$ ipython --no-banner

In [1]: import numpy as np

In [2]: from numpy import linalg as LA

In [3]: np.set_printoptions(precision=2, suppress=True, linewidth=200)

In [4]: F = np.load("out14.npy")

In [5]: F
Out[5]: 
array([[ 3,  4,  5,  6,  7,  8,  9, 10],
       [11, 12, 13, 14, 15, 16, 17, 18],
       [19, 20, 21, 22, 23, 24, 25, 26],
       [27, 28, 29, 30, 31, 32, 33, 34],
       [35, 36, 37, 38, 39, 40, 41, 42],
       [43, 44, 45, 46, 47, 48, 49, 50],
       [51, 52, 53, 54, 55, 56, 57, 58],
       [59, 60, 61, 62, 63, 64, 65, 66],
       [67, 68, 69, 70, 71, 72, 73, 74]])

In [6]: LA.lstsq(F[:-1].T, F[-1])[2]
Out[6]: np.int32(2)

In [7]: try:
   ...:     LA.inv(F)
   ...: except LA.LinAlgError as e:
   ...:     print("failed:", e)
   ...: 
failed: Last 2 dimensions of the array must be square

In [8]: np.allclose(F[:-1].T @ LA.lstsq(F[:-1].T, F[-1])[0], F[-1])
Out[8]: True

In [9]: np.abs(np.diag(LA.qr(F)[1])) > 1e-9
Out[9]: array([ True,  True, False, False, False, False, False, False])

In [10]: def softmax(z):
    ...:     e = np.exp(z - z.max(axis=-1, keepdims=True))
    ...:     return e / e.sum(axis=-1, keepdims=True)
    ...: 

In [11]: softmax(F).sum(axis=1)
Out[11]: array([1., 1., 1., 1., 1., 1., 1., 1., 1.])

In [12]: np.round(softmax(10 * F[4]), 2) + 0
Out[12]: array([0., 0., 0., 0., 0., 0., 0., 1.])

In [13]: att = F @ F.T / np.sqrt(8)

In [14]: np.round(softmax(att + np.triu(np.full(att.shape, -np.inf), 1)), 2) + 0
Out[14]: 
array([[1., 0., 0., 0., 0., 0., 0., 0., 0.],
       [0., 1., 0., 0., 0., 0., 0., 0., 0.],
       [0., 0., 1., 0., 0., 0., 0., 0., 0.],
       [0., 0., 0., 1., 0., 0., 0., 0., 0.],
       [0., 0., 0., 0., 1., 0., 0., 0., 0.],
       [0., 0., 0., 0., 0., 1., 0., 0., 0.],
       [0., 0., 0., 0., 0., 0., 1., 0., 0.],
       [0., 0., 0., 0., 0., 0., 0., 1., 0.],
       [0., 0., 0., 0., 0., 0., 0., 0., 1.]])

In [15]: U, s, Vh = LA.svd(F)

In [16]: np.argmax(s[:-1] / (s[1:] + 1e-6)) + 1
Out[16]: np.int64(2)

In [17]: out = U[:, :2] @ np.diag(s[:2]) @ Vh[:2]

In [18]: round(float(LA.norm(F - out, 2)), 2), round(float(s[2]), 2)
Out[18]: (0.0, 0.0)

In [19]: round(LA.norm(F - out) / LA.norm(F), 2)
Out[19]: np.float64(0.0)

In [20]: LA.matrix_rank(out)
Out[20]: np.int64(2)

In [21]: vec = np.array([-5, -4, 5, 4, 1, 4, -3, -2])

In [22]: h1 = np.maximum(F @ vec, 0)

In [23]: F.T @ h1
Out[23]: array([3150, 3240, 3330, 3420, 3510, 3600, 3690, 3780])

In [24]: np.maximum(F @ vec, 0) - np.maximum(-F @ vec, 0)
Out[24]: array([10, 10, 10, 10, 10, 10, 10, 10, 10])

In [25]: h1
Out[25]: array([10, 10, 10, 10, 10, 10, 10, 10, 10])

In [26]: np.flatnonzero(h1 > 1e-9)
Out[26]: array([0, 1, 2, 3, 4, 5, 6, 7, 8])

In [27]: F * (h1 > 1e-9)[:, None]
Out[27]: 
array([[ 3,  4,  5,  6,  7,  8,  9, 10],
       [11, 12, 13, 14, 15, 16, 17, 18],
       [19, 20, 21, 22, 23, 24, 25, 26],
       [27, 28, 29, 30, 31, 32, 33, 34],
       [35, 36, 37, 38, 39, 40, 41, 42],
       [43, 44, 45, 46, 47, 48, 49, 50],
       [51, 52, 53, 54, 55, 56, 57, 58],
       [59, 60, 61, 62, 63, 64, 65, 66],
       [67, 68, 69, 70, 71, 72, 73, 74]])

In [28]: out = F / LA.norm(F, axis=1, keepdims=True)

In [29]: C2 = out @ out.T

In [30]: C2
Out[30]: 
array([[1.  , 0.98, 0.97, 0.97, 0.96, 0.96, 0.96, 0.95, 0.95],
       [0.98, 1.  , 1.  , 1.  , 1.  , 0.99, 0.99, 0.99, 0.99],
       [0.97, 1.  , 1.  , 1.  , 1.  , 1.  , 1.  , 1.  , 1.  ],
       [0.97, 1.  , 1.  , 1.  , 1.  , 1.  , 1.  , 1.  , 1.  ],
       [0.96, 1.  , 1.  , 1.  , 1.  , 1.  , 1.  , 1.  , 1.  ],
       [0.96, 0.99, 1.  , 1.  , 1.  , 1.  , 1.  , 1.  , 1.  ],
       [0.96, 0.99, 1.  , 1.  , 1.  , 1.  , 1.  , 1.  , 1.  ],
       [0.95, 0.99, 1.  , 1.  , 1.  , 1.  , 1.  , 1.  , 1.  ],
       [0.95, 0.99, 1.  , 1.  , 1.  , 1.  , 1.  , 1.  , 1.  ]])

In [31]: np.round(np.degrees(np.arccos(np.clip(C2[3, 6], -1, 1))), 2)
Out[31]: np.float64(1.89)

In [32]: C2[3]
Out[32]: array([0.97, 1.  , 1.  , 1.  , 1.  , 1.  , 1.  , 1.  , 1.  ])

In [33]: (C2 - 2 * np.eye(9)).round(6).argmax(axis=1)
Out[33]: array([1, 2, 3, 4, 5, 6, 7, 8, 7])

In [34]: rng = np.random.default_rng(31751)

In [35]: X = np.triu(rng.random((9, 9)) < 0.3, 1).astype(int)

In [36]: X = X + X.T

In [37]: X
Out[37]: 
array([[0, 0, 0, 0, 1, 0, 0, 0, 1],
       [0, 0, 0, 1, 0, 0, 0, 0, 1],
       [0, 0, 0, 0, 0, 0, 1, 1, 0],
       [0, 1, 0, 0, 0, 0, 0, 1, 0],
       [1, 0, 0, 0, 0, 0, 0, 1, 1],
       [0, 0, 0, 0, 0, 0, 0, 1, 1],
       [0, 0, 1, 0, 0, 0, 0, 0, 0],
       [0, 0, 1, 1, 1, 1, 0, 0, 1],
       [1, 1, 0, 0, 1, 1, 0, 1, 0]])

In [38]: # symmetric

In [39]: r = LA.matrix_rank(X)

In [40]: r
Out[40]: np.int64(8)

In [41]: null = LA.svd(X)[2][r:].T

In [42]: np.round(null @ null.T, 2) + 0
Out[42]: 
array([[ 0.  ,  0.  ,  0.  ,  0.  ,  0.  ,  0.  ,  0.  ,  0.  ,  0.  ],
       [ 0.  ,  0.14,  0.  , -0.14, -0.14,  0.14,  0.14, -0.14,  0.14],
       [ 0.  ,  0.  ,  0.  ,  0.  ,  0.  ,  0.  ,  0.  ,  0.  ,  0.  ],
       [ 0.  , -0.14,  0.  ,  0.14,  0.14, -0.14, -0.14,  0.14, -0.14],
       [ 0.  , -0.14,  0.  ,  0.14,  0.14, -0.14, -0.14,  0.14, -0.14],
       [ 0.  ,  0.14,  0.  , -0.14, -0.14,  0.14,  0.14, -0.14,  0.14],
       [ 0.  ,  0.14,  0.  , -0.14, -0.14,  0.14,  0.14, -0.14,  0.14],
       [ 0.  , -0.14,  0.  ,  0.14,  0.14, -0.14, -0.14,  0.14, -0.14],
       [ 0.  ,  0.14,  0.  , -0.14, -0.14,  0.14,  0.14, -0.14,  0.14]])

In [43]: np.round(null[:, 0] / null[np.abs(null[:, 0]).round(6).argmax(), 0], 2) + 0
Out[43]: array([ 0.,  1.,  0., -1., -1.,  1.,  1., -1.,  1.])

In [44]: np.allclose(X @ null, 0)
Out[44]: True

In [45]: [int(LA.matrix_rank(np.delete(X, i, axis=0))) for i in range(9)]
Out[45]: [7, 8, 7, 8, 8, 8, 8, 8, 8]

In [46]: np.round(X @ null, 2) + 0
Out[46]: 
array([[0.],
       [0.],
       [0.],
       [0.],
       [0.],
       [0.],
       [0.],
       [0.],
       [0.]])

In [47]: U, s, Vh = LA.svd(X)

In [48]: s.round(2) + 0
Out[48]: array([3.27, 2.33, 1.81, 1.28, 1.  , 1.  , 0.87, 0.46, 0.  ])

In [49]: out = U[:, :8] @ np.diag(s[:8]) @ Vh[:8]

In [50]: np.round(LA.norm(X - out) / LA.norm(X), 2)
Out[50]: np.float64(0.0)

In [51]: LA.matrix_rank(out)
Out[51]: np.int64(8)

In [52]: A = np.array([[2, 2, 0, 2, 1, -1],
    ...:     [-2, 2, 0, -3, -2, 0],
    ...:     [2, -1, -3, 1, 0, -2],
    ...:     [-2, -2, -3, 3, 0, -1],
    ...:     [-3, 2, 2, 2, 1, 0],
    ...:     [-1, 1, -2, 3, 1, 1]])

In [53]: A[:, 2] = 3 * A[:, 3]

In [54]: A
Out[54]: 
array([[ 2,  2,  6,  2,  1, -1],
       [-2,  2, -9, -3, -2,  0],
       [ 2, -1,  3,  1,  0, -2],
       [-2, -2,  9,  3,  0, -1],
       [-3,  2,  6,  2,  1,  0],
       [-1,  1,  9,  3,  1,  1]])

In [55]: # rows and columns are dependent

In [56]: LA.matrix_rank(A, rtol=0.1)
Out[56]: np.int64(4)

In [57]: round(LA.norm(A, 2) / LA.norm(A), 2)
Out[57]: np.float64(0.94)

In [58]: LA.cond(A) > 100
Out[58]: np.True_

In [59]: mat = np.loadtxt("a.csv", delimiter=",")

In [60]: mat
Out[60]: 
array([[-0.51,  1.13,  1.09, -3.92],
       [ 0.2 ,  8.16, -0.07,  0.31],
       [-0.52,  0.07,  0.51,  1.33],
       [-0.57, -1.51, -0.62,  1.22],
       [ 0.  ,  0.85, -0.42, -4.2 ],
       [-0.1 , -5.26, -0.24,  0.81],
       [ 0.14,  4.94,  0.24,  2.25],
       [-0.05, -1.17, -0.27, -0.5 ],
       [-0.28, -1.7 ,  0.14, -0.84],
       [ 0.14,  1.35,  0.21, -1.71],
       [-0.79, -3.32, -0.41,  1.53],
       [-0.14,  1.04, -0.71, -0.37],
       [-0.31, -6.69, -1.52, -0.93],
       [-0.87,  0.52,  0.9 , -0.76],
       [-0.35, -5.52, -0.95,  0.75],
       [ 0.77,  3.77,  0.61,  0.61],
       [-0.47,  3.06, -0.08, -2.54],
       [ 0.33, -0.48,  0.05,  2.13],
       [-0.04,  4.36,  1.54, -0.24],
       [ 0.32,  0.18, -0.72, -2.91],
       [-0.11, -7.95, -0.75,  0.72],
       [-0.08, -0.13, -0.64,  1.66],
       [ 0.2 , -2.66,  0.82,  2.96],
       [-0.13,  0.76, -1.68,  2.66],
       [ 0.2 , -4.57,  1.37, -1.91]])

In [61]: d = LA.norm(mat[:, None] - mat[None], axis=-1)

In [62]: (d + 1e9 * np.eye(25)).round(6).argmin(axis=1)
Out[62]: array([ 4,  6, 21, 21, 19, 14, 15,  8,  7, 11,  3,  9, 14,  9,  5, 18,  9, 21, 15,  4, 12, 17, 10, 21,  5])

In [63]: d[:5, :5]
Out[63]: 
array([[0.  , 8.32, 5.39, 6.03, 1.64],
       [8.32, 0.  , 8.21, 9.76, 8.6 ],
       [5.39, 8.21, 0.  , 1.95, 5.69],
       [6.03, 9.76, 1.95, 0.  , 5.94],
       [1.64, 8.6 , 5.69, 5.94, 0.  ]])

In [64]: LA.matrix_rank(d ** 2)
Out[64]: np.int64(6)

In [65]: vec = np.array([2, -2, 4, 5])

In [66]: y = mat @ vec

In [67]: LA.lstsq(mat, y)[0]
Out[67]: array([ 2., -2.,  4.,  5.])

In [68]: LA.solve(mat.T @ mat, mat.T @ y)
Out[68]: array([ 2., -2.,  4.,  5.])

In [69]: y = y + 0.1 * rng.normal(size=25)

In [70]: y
Out[70]: 
array([-18.5 , -14.59,   7.39,   5.49, -24.35,  13.42,   2.74,  -1.29,  -0.82, -10.19,  10.97,  -7.14,   2.04,  -2.92,  10.15,  -0.42, -19.96,  12.52,  -3.88, -17.1 ,  16.17,   5.81,  23.72,   4.84,
         5.31])

In [71]: b, *_ = LA.lstsq(mat, y)

In [72]: round(LA.norm(y - mat @ b), 2)
Out[72]: np.float64(0.3)

In [73]: b.round()
Out[73]: array([ 2., -2.,  4.,  5.])

In [74]: np.round(mat.T @ (y - mat @ b), 2) + 0
Out[74]: array([0., 0., 0., 0.])

In [75]: b
Out[75]: array([ 2.02, -1.99,  3.97,  4.99])

In [76]: f = np.array([3, -2, -3])

In [77]: np.polyval(f, mat[21])
Out[77]: array([-2.82, -2.69, -0.49,  1.95])

In [78]: np.cross(mat[21, :3], mat[15, :3])
Out[78]: array([ 2.33, -0.44, -0.2 ])

In [79]: np.correlate(mat[21], mat[15], "full")
Out[79]: array([-0.05, -0.13, -0.77,  0.07, -1.5 ,  5.77,  1.28])

In [80]: np.convolve(mat[21], f)
Out[80]: array([-0.24, -0.23, -1.42,  6.65, -1.4 , -4.98])

In [81]: U, s = LA.svd(mat)
---------------------------------------------------------------------------
ValueError                                Traceback (most recent call last)
Cell In[81], line 1
----> 1 U, s = LA.svd(mat)

ValueError: too many values to unpack (expected 2)

In [82]: U, s, Vh = LA.svd(mat, full_matrices=False)

In [83]: (s > 1e-8).sum()
Out[83]: np.int64(4)

In [84]: np.abs(U[:, 0]).round(6).argmax()
Out[84]: np.int64(1)

In [85]: s
Out[85]: array([18.83,  9.62,  3.78,  1.85])

In [86]: round(np.sqrt((s ** 2).sum()), 2), round(LA.norm(mat), 2)
Out[86]: (np.float64(21.56), np.float64(21.56))

In [87]: vec = np.array([-1, 1, 2, -2])

In [88]: y = mat @ vec

In [89]: b, lr = np.zeros(4), 1 / LA.norm(mat, 2) ** 2

In [90]: for i in range(20):
    ...:     b -= lr * mat.T @ (mat @ b - y)
    ...:     if i % 5 == 0: print(i, round(LA.norm(mat @ b - y), 2))
    ...: 
0 16.2
5 6.35
10 4.58
15 3.79

In [91]: round(LA.cond(mat), 2)
Out[91]: np.float64(10.19)

In [92]: M = rng.normal(size=(17, 4)) + 20 * np.array([2, -1, -2, 2])

In [93]: M
Out[93]: 
array([[ 41.51, -20.44, -40.88,  40.  ],
       [ 39.99, -21.77, -39.3 ,  40.28],
       [ 39.06, -19.08, -39.28,  39.02],
       [ 38.84, -20.91, -42.57,  39.76],
       [ 40.71, -20.58, -38.8 ,  39.42],
       [ 40.  , -19.76, -40.31,  40.31],
       [ 40.58, -20.28, -39.52,  40.19],
       [ 42.83, -18.38, -39.15,  40.5 ],
       [ 41.42, -20.58, -38.8 ,  38.97],
       [ 39.98, -21.52, -41.64,  40.  ],
       [ 40.81, -19.5 , -40.74,  38.23],
       [ 40.48, -20.25, -40.49,  40.07],
       [ 38.32, -20.86, -38.46,  40.45],
       [ 40.62, -18.  , -40.49,  38.73],
       [ 39.64, -21.56, -41.72,  38.97],
       [ 40.26, -19.19, -38.89,  40.57],
       [ 39.44, -20.08, -41.07,  39.92]])

In [94]: out = mat + rng.integers(-2, 3, (25, 2)) @ rng.integers(-2, 3, (2, 4))

In [95]: out
Out[95]: 
array([[ -2.51,   3.13,   3.09,  -5.92],
       [ -2.8 ,  11.16,  -5.07,   1.31],
       [ -0.52,   0.07,   0.51,   1.33],
       [ -0.57,  -1.51,   3.38,  -0.78],
       [  3.  ,  -2.15,   0.58,  -3.2 ],
       [ -4.1 ,  -1.26,  -0.24,  -1.19],
       [ -0.86,   5.94,   1.24,   1.25],
       [ -2.05,   0.83,   1.73,  -2.5 ],
       [  2.72,  -4.7 ,   1.14,   0.16],
       [  0.14,   1.35,  -3.79,   0.29],
       [  1.21,  -5.32,   1.59,   1.53],
       [  0.86,   0.04,   2.29,  -1.37],
       [  3.69, -10.69,   2.48,  -0.93],
       [  1.13,  -1.48,   2.9 ,  -0.76],
       [  2.65,  -8.52,   4.05,  -0.25],
       [  1.77,   2.77,  -0.39,   1.61],
       [ -3.47,   6.06,  -5.08,  -1.54],
       [ -2.67,   2.52,  -4.95,   3.13],
       [ -6.04,  10.36,  -0.46,  -2.24],
       [  4.32,  -3.82,   3.28,  -2.91],
       [  4.89, -12.95,   2.25,   1.72],
       [  0.92,  -1.13,  -1.64,   2.66],
       [ -1.8 ,  -0.66,  -1.18,   2.96],
       [  3.87,  -3.24,   2.32,   2.66],
       [ -1.8 ,  -2.57,   3.37,  -3.91]])

In [96]: LA.matrix_rank(out - mat, tol=1e-8)
Out[96]: np.int64(2)
